$ ipython --no-banner

In [1]: import numpy as np

In [2]: np.set_printoptions(precision=2, suppress=True, linewidth=160)

In [3]: def rnd(a):
   ...:     return np.round(a, 2) + 0
   ...: 

In [4]: W0 = np.loadtxt("run5.csv", delimiter=",")

In [5]: W0
Out[5]: 
array([[ 0.06, -3.09,  0.9 ],
       [ 0.42, -2.6 ,  2.12],
       [ 0.7 , -3.42,  0.77],
       [-0.88, -2.85, -4.42],
       [-1.85, -0.83, -4.18],
       [-0.12, -0.59, -4.04],
       [ 0.43, -1.81,  0.85],
       [-0.69, -1.12, -6.76],
       [-1.4 , -2.02,  0.51],
       [ 0.55, -2.28,  1.42],
       [-2.28, -1.32, -4.76],
       [-1.86,  0.18, -6.31],
       [-0.79,  0.19, -4.39],
       [ 1.92, -1.73,  0.7 ],
       [ 0.24, -2.72, -0.49],
       [-2.16,  0.46, -6.03],
       [ 0.86, -2.55,  1.52],
       [-0.91, -3.2 ,  0.26],
       [ 1.25, -2.17, -5.76],
       [ 0.33, -0.93, -0.45],
       [ 1.86, -2.24,  0.24],
       [ 3.18, -1.88,  1.  ],
       [-0.37, -1.21,  1.1 ],
       [ 1.19, -3.39,  2.23],
       [-0.05, -1.09,  0.95],
       [ 1.93, -2.27,  0.14],
       [-1.64, -1.66, -5.15],
       [ 0.48, -2.12,  2.49],
       [-0.53, -3.75,  1.14]])

In [6]: Ac = W0 - W0.mean(axis=0)

In [7]: U, s, Vt = np.linalg.svd(Ac, full_matrices=False)

In [8]: rnd(Ac.mean(axis=0))
Out[8]: array([0., 0., 0.])

In [9]: rnd(s ** 2 / (s ** 2).sum())
Out[9]: array([0.85, 0.09, 0.06])

In [10]: labels = W0[:, 2] > np.median(W0[:, 2])

In [11]: f = W0[labels].mean(axis=0) - W0[~labels].mean(axis=0)

In [12]: np.argsort(-np.abs(f).round(6), kind="stable")
Out[12]: array([2, 0, 1])

In [13]: labels.astype(int)
Out[13]: array([1, 1, 1, 0, 0, 0, 1, 0, 1, 1, 0, 0, 0, 1, 0, 0, 1, 0, 0, 0, 0, 1, 1, 1, 1, 0, 0, 1, 1])

In [14]: rnd(f)
Out[14]: array([ 1.04, -0.95,  4.74])
